$ python3 -q
>>> import numpy as np
>>> import numpy.linalg as la
>>> np.set_printoptions(precision=3, suppress=True, linewidth=100)
>>> E = np.loadtxt("w.csv", delimiter=",")
>>> E
array([[ 1., -1.,  2.,  2., -1.,  0.,  0.,  0.,  2., -1., -1., -2.,  1.],
       [ 2., -1.,  0.,  1., -2., -2., -1., -1., -2., -1., -1.,  2., -1.],
       [ 2.,  2.,  1.,  2., -1.,  2.,  0.,  2.,  0., -1.,  0.,  1.,  0.],
       [-2.,  2.,  2., -1., -1.,  1.,  0.,  0., -1.,  1., -1.,  1.,  0.],
       [-2., -1., -2.,  2.,  2.,  0.,  1., -1.,  2., -1.,  1.,  0.,  2.],
       [ 1., -2., -2.,  1., -2., -2.,  2.,  2., -1.,  0., -2.,  0.,  0.],
       [-2., -2., -1., -2.,  0., -1.,  0., -2.,  1.,  2.,  1.,  2.,  1.],
       [-1.,  1., -1., -1., -1.,  1.,  0., -1., -1., -2.,  0.,  1., -1.],
       [ 1., -2.,  2., -2.,  0.,  0.,  2.,  1.,  2., -1., -2.,  1., -1.],
       [ 2., -2.,  1.,  0.,  2.,  1.,  2., -2.,  0.,  1., -1.,  1.,  0.],
       [-1., -1., -2.,  0.,  0., -1.,  2.,  0.,  1.,  1.,  2.,  2., -1.],
       [ 1.,  2., -2., -2., -2.,  2.,  0., -2., -1.,  1., -2.,  2.,  1.],
       [ 2., -2.,  2.,  2.,  1., -1.,  0., -2., -2.,  2.,  1.,  0., -2.]])
>>> out = E / np.sqrt((E ** 2).mean(axis=1, keepdims=True))
>>> out[1]
array([ 1.388, -0.694,  0.   ,  0.694, -1.388, -1.388, -0.694, -0.694, -1.388, -0.694, -0.694,
        1.388, -0.694])
>>> q, R = la.qr(E)
>>> np.trace(q @ q.T)
np.float64(13.0)
>>> np.allclose(R.T @ R, E.T @ E)
True
>>> rng = np.random.default_rng(746)
>>> lab = rng.permutation(13)
>>> lab
array([ 9, 12,  4,  2, 10,  8,  5,  6, 11,  0,  1,  7,  3])
>>> out = E[lab][:, lab]
>>> np.allclose(out, E)
False
>>> np.diag(out)
array([ 1., -2.,  2.,  1.,  2.,  2., -2.,  0.,  2.,  1., -1., -1., -1.])
>>> np.sort(np.abs(la.eigvals(out)))
array([1.352, 1.352, 1.531, 1.531, 3.632, 3.872, 3.872, 4.221, 4.221, 5.147, 5.147, 6.151, 6.625])
